$ python -q
>>> import numpy as np
>>> import numpy.linalg as la
>>> np.set_printoptions(precision=2, suppress=True, linewidth=100)
>>> def tidy(a):
...     return np.round(a, 2) + 0
... 
>>> arr = np.array([[1.0, 1.0, -1.0, 0.0],
...     [2.0, -1.0, 2.0, 0.0],
...     [-2.0, -3.0, 3.0, 0.0],
...     [0.0, 0.0, 0.0, 0.0]])
>>> arr
array([[ 1.,  1., -1.,  0.],
       [ 2., -1.,  2.,  0.],
       [-2., -3.,  3.,  0.],
       [ 0.,  0.,  0.,  0.]])
>>> hat = np.triu(np.array([[2, -2, 2, -4], [1, -5, 4, 1], [3, -1, 0, -5], [1, 2, 3, -4]]), 1) + np.eye(4)
>>> A2 = hat @ arr @ la.inv(hat)
>>> tidy(la.det(A2))
np.float64(0.0)
>>> np.trace(A2), np.trace(arr)
(np.float64(3.0), np.float64(3.0))
>>> A2
array([[ -7., -17.,  83., 404.],
       [ -6., -25., 126., 631.],
       [ -2.,  -7.,  35., 174.],
       [  0.,   0.,   0.,   0.]])
>>> np.abs(np.diag(la.qr(A2)[1])) > 1e-9
array([ True,  True,  True, False])
>>> la.lstsq(A2[:-1].T, A2[-1])[2]
np.int32(3)
>>> rng = np.random.default_rng(137)
>>> z = rng.permutation(4)
>>> z
array([3, 2, 1, 0])
>>> A2 = arr[z][:, z]
>>> np.trace(A2)
np.float64(3.0)
>>> np.diag(A2)
array([ 0.,  3., -1.,  1.])
>>> tidy(np.sort(np.abs(la.eigvals(arr))))
array([0.  , 0.6 , 0.6 , 2.77])
>>> tidy(la.matrix_power(arr, 3))
array([[ 15.,   8.,  -5.,   0.],
       [-14.,  -7.,   4.,   0.],
       [-40., -21.,  13.,   0.],
       [  0.,   0.,   0.,   0.]])
>>> np.allclose(arr, arr.T)
False
>>> J = np.load("block5.npy")
>>> tidy(J)
array([[ 0.71,  0.  ,  0.71],
       [ 0.  ,  1.  ,  0.  ],
       [-0.71,  0.  ,  0.71]])
>>> hat = np.triu(np.array([[3, 3, 0], [2, 3, 1], [1, 1, 1]]), 1) + np.eye(3)
>>> A2 = hat @ J @ la.inv(hat)
>>> tidy(np.poly(A2))
array([ 1.  , -2.41,  2.41, -1.  ])
>>> tidy(la.det(A2))
np.float64(1.0)
>>> tidy(np.trace(A2)), tidy(np.trace(J))
(np.float64(2.41), np.float64(2.41))
>>> tidy(hat @ J - J @ hat)
array([[ 0.  ,  0.88,  0.  ],
       [-0.71,  0.  , -0.29],
       [ 0.  ,  2.12,  0.  ]])
>>> A2 = J / np.sqrt((J ** 2).mean(axis=1, keepdims=True))
>>> la.matrix_rank(J - J.mean(axis=1, keepdims=True))
np.int64(2)
>>> tidy(A2[1])
array([0.  , 1.73, 0.  ])
>>> A = np.loadtxt("arr.csv", delimiter=",")
>>> A
array([[39., -3.,  3.],
       [ 5., 86., -2.],
       [-5., -4.,  4.]])
>>> O, Rm = la.qr(A)
>>> tidy(O @ Rm)
array([[39., -3.,  3.],
       [ 5., 86., -2.],
       [-5., -4.,  4.]])
>>> O.shape, Rm.shape
((3, 3), (3, 3))
>>> tidy(O)
array([[-0.98,  0.13,  0.12],
       [-0.13, -0.99,  0.05],
       [ 0.13,  0.03,  0.99]])
>>> x0 = np.array([-5, -2, 3])
>>> h1 = np.maximum(O @ x0, 0)
>>> tidy(O * (h1 > 1e-9)[:, None])
array([[-0.98,  0.13,  0.12],
       [-0.13, -0.99,  0.05],
       [ 0.13,  0.03,  0.99]])
>>> tidy(O.T @ h1)
array([-5., -2.,  3.])
>>> tidy(h1)
array([5.02, 2.76, 2.27])
>>> tidy(np.maximum(O @ (3 * x0), 0))
array([15.06,  8.29,  6.82])
>>> tidy(np.maximum(O @ x0, 0) - np.maximum(-O @ x0, 0))
array([5.02, 2.76, 2.27])
>>> np.flatnonzero(h1 > 1e-9)
array([0, 1, 2])
>>> F = np.load("dump.npy")
>>> F
array([[30.65, 30.2 ,  9.08,  1.05, -0.69],
       [29.21, 30.4 ,  8.76,  1.19,  0.35],
       [30.23, 28.1 , 11.46,  1.51,  0.16],
       [30.5 , 29.15,  9.65, -0.68,  0.34],
       [31.61, 29.21, 10.35,  1.7 ,  0.17],
       [30.2 , 28.55, 10.58, -0.26,  0.78],
       [30.31, 31.04,  9.94, -0.24,  0.72],
       [31.26, 30.17,  9.1 ,  0.36,  0.71],
       [29.57, 29.57,  8.26,  0.25,  1.02],
       [29.32, 29.99, 10.09,  1.72, -0.36],
       [30.69, 32.21,  9.48,  0.78, -1.57],
       [30.45, 31.18, 10.36, -0.23,  0.4 ],
       [30.65, 31.13,  8.88, -0.31, -0.14],
       [27.97, 29.06, 10.4 , -0.91, -0.66],
       [30.77, 29.69,  9.74,  0.74, -1.38],
       [29.54, 29.93,  9.83,  1.94,  0.31],
       [29.8 , 29.18, 10.91, -1.23,  2.81],
       [30.32, 29.77,  9.83,  2.93, -3.54],
       [29.47, 30.52,  9.47, -0.66,  0.32],
       [29.7 , 28.9 ,  8.87, -1.55, -0.6 ],
       [30.68, 31.39,  9.16, -0.42, -0.48],
       [29.67, 29.58,  9.39,  0.26, -1.23],
       [29.79, 29.43,  8.08,  0.83,  2.34],
       [30.9 , 30.75,  9.7 , -1.24, -0.63],
       [30.49, 29.41,  8.59, -1.24,  0.15],
       [30.74, 32.44, 10.4 ,  1.22, -1.64],
       [31.13, 31.69,  8.59, -1.19,  1.42],
       [30.45, 30.49,  8.84,  0.33, -1.57],
       [30.93, 29.96,  9.52, -2.2 ,  0.99],
       [30.24, 29.66,  9.69, -0.47,  0.51],
       [30.6 , 28.78,  8.06,  2.16,  0.44],
       [30.58, 31.41,  9.9 ,  0.9 ,  1.01]])
>>> cen = F - F.mean(axis=0)
>>> V = la.svd(cen)[2][:1]
>>> A2 = cen - cen @ V.T @ V
>>> tidy(np.diag(V.T @ V))
array([0.  , 0.03, 0.  , 0.44, 0.52])
>>> tidy(np.cov(cen @ V.T, rowvar=False))
np.float64(2.09)
>>> tidy(A2.std(axis=0))
array([0.7 , 1.02, 0.8 , 0.74, 0.64])
>>> tidy((cen @ V.T).std(axis=0))
array([1.42])
>>> round(np.log10(la.cond(F)))
2
>>> tidy(np.abs(la.svd(F)[2][-1]))
array([0.68, 0.56, 0.38, 0.14, 0.22])
>>> la.matrix_rank(F, rtol=0.1)
np.int64(1)
>>> tidy(la.norm(F, 2) / la.norm(F))
np.float64(1.0)
>>> [round(float(x), 2) for x in la.svd(F, compute_uv=False)[:3]]
[247.43, 7.99, 5.61]
>>> la.cond(F) > 100
np.False_
>>> np.argsort(-la.norm(F, axis=0).round(6), kind="stable")[:3]
array([0, 1, 2])
>>> A2 = np.c_[F[:, :2] @ np.array([[7, 1], [4, 3]]), np.array([-3, -3, 2, -3, -3, 0, 2, 0, 1, 1, -3, -1, 0, 1, 1, 1, 3, 2, -2, 1, 0, 3, 0, -1, -3, 2, -3, 2, -3, 2, -3, 1])]
>>> tidy(A2)
array([[335.35, 121.25,  -3.  ],
       [326.07, 120.41,  -3.  ],
       [324.01, 114.53,   2.  ],
       [330.1 , 117.95,  -3.  ],
       [338.11, 119.24,  -3.  ],
       [325.6 , 115.85,   0.  ],
       [336.33, 123.43,   2.  ],
       [339.5 , 121.77,   0.  ],
       [325.27, 118.28,   1.  ],
       [325.2 , 119.29,   1.  ],
       [343.67, 127.32,  -3.  ],
       [337.87, 123.99,  -1.  ],
       [339.07, 124.04,   0.  ],
       [312.03, 115.15,   1.  ],
       [334.15, 119.84,   1.  ],
       [326.5 , 119.33,   1.  ],
       [325.32, 117.34,   3.  ],
       [331.32, 119.63,   2.  ],
       [328.37, 121.03,  -2.  ],
       [323.5 , 116.4 ,   1.  ],
       [340.32, 124.85,   0.  ],
       [326.01, 118.41,   3.  ],
       [326.25, 118.08,   0.  ],
       [339.3 , 123.15,  -1.  ],
       [331.07, 118.72,  -3.  ],
       [344.94, 128.06,   2.  ],
       [344.67, 126.2 ,  -3.  ],
       [335.11, 121.92,   2.  ],
       [336.35, 120.81,  -3.  ],
       [330.32, 119.22,   2.  ],
       [329.32, 116.94,  -3.  ],
       [339.7 , 124.81,   1.  ]])
>>> tidy(la.norm(A2 - F @ la.lstsq(F, A2)[0], axis=0))
array([ 0.  ,  0.  , 10.17])
>>> tidy(la.lstsq(F, A2[:, 0])[0])
array([7., 4., 0., 0., 0.])
>>> tidy(la.norm(la.qr(F)[0].T @ A2, axis=0) ** 2 / ((A2 ** 2).sum(axis=0) + 1e-12))
array([1.  , 1.  , 0.24])
>>> la.matrix_rank(A2)
np.int64(3)
>>> cen = F - F.mean(axis=0)
>>> left, sig, vt = la.svd(cen, full_matrices=False)
>>> tidy(np.abs(vt[-1]))
array([0.93, 0.36, 0.01, 0.08, 0.09])
>>> tidy(sig)
array([8.04, 6.41, 5.15, 4.39, 3.62])
>>> data = np.load("sample0.npy")
>>> data
array([[-29,   2,   4,  -1,   5,  -5],
       [ -2, -18,   2,   0,  -2,  -4],
       [  5,  -3,  28,   3,   4,  -3],
       [  5,   5,   5,  30,   2,   3],
       [ -2,  -2,   1,   4, -16,   4],
       [ -5,  -2,  -1,   0,   1,  -9]])
>>> np.allclose(data, data.T)
False
>>> (data + data.T) / 2
array([[-29. ,   0. ,   4.5,   2. ,   1.5,  -5. ],
       [  0. , -18. ,  -0.5,   2.5,  -2. ,  -3. ],
       [  4.5,  -0.5,  28. ,   4. ,   2.5,  -2. ],
       [  2. ,   2.5,   4. ,  30. ,   3. ,   1.5],
       [  1.5,  -2. ,   2.5,   3. , -16. ,   2.5],
       [ -5. ,  -3. ,  -2. ,   1.5,   2.5,  -9. ]])
>>> tidy(np.abs(la.eigvals(data)).max())
np.float64(33.56)
>>> r0, r1 = data[0], data[1]
>>> r0 @ r1
np.int64(40)
>>> p = (r0 @ r1) / (r0 @ r0) * r0
>>> la.matrix_rank(np.outer(r0, r1))
np.int64(1)
>>> tidy(la.norm(r0 + r1) ** 2 + la.norm(r0 - r1) ** 2)
np.float64(2528.0)
>>> tidy(p)
array([-1.27,  0.09,  0.18, -0.04,  0.22, -0.22])
>>> (r1 - p) @ r0
np.float64(0.0)
>>> np.outer(r0, r1)
array([[ 58, 522, -58,   0,  58, 116],
       [ -4, -36,   4,   0,  -4,  -8],
       [ -8, -72,   8,   0,  -8, -16],
       [  2,  18,  -2,   0,   2,   4],
       [-10, -90,  10,   0, -10, -20],
       [ 10,  90, -10,   0,  10,  20]])
>>> tidy(r1 - p)
array([ -0.73, -18.09,   1.82,   0.04,  -2.22,  -3.78])
>>> r0 = np.array([6, 3, 1, 9, 9, 1])
>>> A2 = data + np.outer(r0, np.eye(6)[1])
>>> la.matrix_rank(A2 - data)
np.int64(1)
>>> A2
array([[-29.,   8.,   4.,  -1.,   5.,  -5.],
       [ -2., -15.,   2.,   0.,  -2.,  -4.],
       [  5.,  -2.,  28.,   3.,   4.,  -3.],
       [  5.,  14.,   5.,  30.,   2.,   3.],
       [ -2.,   7.,   1.,   4., -16.,   4.],
       [ -5.,  -1.,  -1.,   0.,   1.,  -9.]])
>>> x0 = np.array([2, -3, -2, -2, -1, -1])
>>> h1 = np.maximum(A2 @ x0, 0)
>>> np.flatnonzero(h1 > 1e-9)
array([1, 5])
>>> np.maximum(A2 @ (3 * x0), 0)
array([  0., 129.,   0.,   0.,   0.,   9.])
>>> np.maximum(A2 @ x0, 0) - np.maximum(-A2 @ x0, 0)
array([ -88.,   43.,  -47., -107.,  -23.,    3.])
>>> G = data.T @ data
>>> G
array([[924,   2,  48, 186, -84, 190],
       [  2, 370, -87, 131,  74,  96],
       [ 48, -87, 831, 234, 121, -84],
       [186, 131, 234, 926,   3, 102],
       [-84,  74, 121,   3, 306, -96],
       [190,  96, -84, 102, -96, 156]])
>>> tidy(la.svd(data, compute_uv=False) ** 2)
array([1245.16,  930.5 ,  689.95,  377.96,  225.24,   44.2 ])
>>> np.diag(G)
array([924, 370, 831, 926, 306, 156])
>>> np.trace(G), (data ** 2).sum()
(np.int64(3513), np.int64(3513))
>>> W0 = np.load("layer1.npy")
>>> W0
array([[-2,  1, -1,  3,  3, -1],
       [-1, -2,  1, -1,  3,  3],
       [ 3, -1, -2,  1, -1,  3],
       [ 3,  3, -1, -2,  1, -1],
       [-1,  3,  3, -1, -2,  1],
       [ 1, -1,  3,  3, -1, -2]])
>>> A2 = la.inv(W0)
>>> np.allclose(A2, W0.T)
False
>>> tidy(A2)
array([[-0.05,  0.04,  0.09,  0.16, -0.04,  0.13],
       [ 0.13, -0.05,  0.04,  0.09,  0.16, -0.04],
       [-0.04,  0.13, -0.05,  0.04,  0.09,  0.16],
       [ 0.16, -0.04,  0.13, -0.05,  0.04,  0.09],
       [ 0.09,  0.16, -0.04,  0.13, -0.05,  0.04],
       [ 0.04,  0.09,  0.16, -0.04,  0.13, -0.05]])
>>> tidy(W0 @ A2)
array([[1., 0., 0., 0., 0., 0.],
       [0., 1., 0., 0., 0., 0.],
       [0., 0., 1., 0., 0., 0.],
       [0., 0., 0., 1., 0., 0.],
       [0., 0., 0., 0., 1., 0.],
       [0., 0., 0., 0., 0., 1.]])
>>> (np.abs(A2) > 1e-9).astype(int)
array([[1, 1, 1, 1, 1, 1],
       [1, 1, 1, 1, 1, 1],
       [1, 1, 1, 1, 1, 1],
       [1, 1, 1, 1, 1, 1],
       [1, 1, 1, 1, 1, 1],
       [1, 1, 1, 1, 1, 1]])
>>> X = np.array([[0, 3, 0, 2], [-2, 1, -2, 0], [-3, -3, -2, 1], [1, 3, 1, 2]]) * (rng.random((4, 4)) < 0.3)
>>> X
array([[ 0,  0,  0,  0],
       [ 0,  0, -2,  0],
       [ 0,  0,  0,  0],
       [ 1,  0,  0,  2]])
>>> left, sig, vt = la.svd(X)
>>> V = vt[:(sig > 1e-8).sum()]
>>> x0 = X[2] + -1 * X[3] + rng.integers(2) * np.eye(4)[0]
>>> x0
array([-1.,  0.,  0., -2.])
>>> tidy(la.norm(x0 - V.T @ V @ x0))
np.float64(0.0)
>>> la.matrix_rank(np.vstack([X, x0]))
np.int64(2)
>>> np.allclose(V.T @ V @ x0, x0)
True
>>> tidy(V.T @ V)
array([[0.2, 0. , 0. , 0.4],
       [0. , 0. , 0. , 0. ],
       [0. , 0. , 1. , 0. ],
       [0.4, 0. , 0. , 0.8]])
>>> x0 = np.array([-1, 1, 1, 3])
>>> h1 = np.maximum(X @ x0, 0)
>>> np.maximum(X @ (3 * x0), 0)
array([ 0,  0,  0, 15])
>>> np.flatnonzero(h1 > 1e-9)
array([3])
>>> np.maximum(X @ x0, 0) - np.maximum(-X @ x0, 0)
array([ 0, -2,  0,  5])
>>> X.T @ h1
array([ 5,  0,  0, 10])
>>> h1
array([0, 0, 0, 5])
>>> X * (h1 > 1e-9)[:, None]
array([[0, 0, 0, 0],
       [0, 0, 0, 0],
       [0, 0, 0, 0],
       [1, 0, 0, 2]])
>>> E = np.loadtxt("x.csv", delimiter=",")
>>> E
array([[  3.6 ,  -4.83,   0.03,  -0.64,   0.27],
       [  0.96,  33.72,   0.  ,   1.13,  -0.07],
       [ -1.32,   8.57,   0.03,  -0.56,   0.15],
       [  4.46,   0.75,   0.02,  -0.38,   0.33],
       [ -5.19,  -6.68,   0.02,   0.18,   0.16],
       [  1.13,   7.97,  -0.04,   1.47,  -0.29],
       [ -6.66, -10.94,  -0.03,  -0.01,  -0.1 ],
       [  3.67,  -8.67,   0.02,   0.06,   0.22],
       [ -0.02, -30.69,  -0.03,  -0.09,   0.3 ],
       [ -1.58, -18.02,   0.05,  -1.31,   0.41],
       [ -0.57, -11.75,  -0.01,  -0.92,   0.24],
       [  0.01, -21.86,   0.07,   0.38,  -0.1 ],
       [  3.5 ,  -4.86,   0.02,  -1.29,  -0.11],
       [  2.2 ,  -4.66,  -0.04,   0.24,   0.19],
       [ -4.17, -43.17,   0.02,   1.02,  -0.12],
       [ -2.79,  42.79,  -0.05,   0.03,  -0.28],
       [  0.83,  -0.03,  -0.01,   0.1 ,   0.13],
       [  1.72,   9.68,   0.01,   1.08,   0.12],
       [ -1.36, -18.06,  -0.02,  -0.26,   0.06],
       [ -0.35,  17.48,  -0.05,   0.07,  -0.35],
       [ -5.16,  -9.17,   0.03,  -0.76,  -0.12],
       [  3.3 , -27.33,   0.02,   0.92,  -0.1 ],
       [ -2.06, -14.45,  -0.01,   0.54,   0.2 ],
       [  8.07,  10.48,   0.03,  -1.  ,  -0.05],
       [  2.24, -16.54,   0.04,   0.38,   0.15],
       [  1.72,   2.05,  -0.01,   0.81,  -0.11],
       [ -0.2 , -24.93,   0.03,  -0.08,   0.06],
       [ -1.58, -31.89,  -0.03,  -0.66,  -0.21],
       [  0.35,  -7.59,  -0.05,  -0.12,  -0.24],
       [ -3.3 ,  31.1 ,  -0.04,  -1.28,   0.07],
       [ -5.92, -13.03,   0.02,   0.22,  -0.07],
       [ -3.34,   9.64,   0.02,   0.24,  -0.15]])
>>> # column 1 dominates
>>> x0 = np.array([1, -1, 1, 2, 0])
>>> rhs = E @ x0
>>> b, lr = np.zeros(5), 1 / la.norm(E, 2) ** 2
>>> for i in range(30):
...     b -= lr * E.T @ (E @ b - rhs)
...     if i % 5 == 0: print(i, round(la.norm(E @ b - rhs), 2))
... 
0 19.96
5 17.77
10 15.91
15 14.35
20 13.04
25 11.95
>>> tidy(la.cond(E))
np.float64(690.72)
>>> hat = E @ la.solve(E.T @ E, E.T)
>>> tidy(hat @ E[:, 1])
array([ -4.83,  33.72,   8.57,   0.75,  -6.68,   7.97, -10.94,  -8.67, -30.69, -18.02, -11.75,
       -21.86,  -4.86,  -4.66, -43.17,  42.79,  -0.03,   9.68, -18.06,  17.48,  -9.17, -27.33,
       -14.45,  10.48, -16.54,   2.05, -24.93, -31.89,  -7.59,  31.1 , -13.03,   9.64])
>>> la.matrix_rank(np.eye(32) - hat)
np.int64(27)
>>> cen = (E - E.mean(axis=0)) / E.std(axis=0)
>>> np.argwhere(np.abs(cen) > 2)
array([[ 1,  1],
       [ 5,  3],
       [11,  2],
       [14,  1],
       [15,  1],
       [23,  0]])
>>> b = la.lstsq(np.delete(cen, 1, axis=1), cen[:, 1])[0]
>>> np.abs(b).argmax()
np.int64(1)
>>> tidy(1 - np.var(cen[:, 1] - np.delete(cen, 1, axis=1) @ b))
np.float64(0.16)
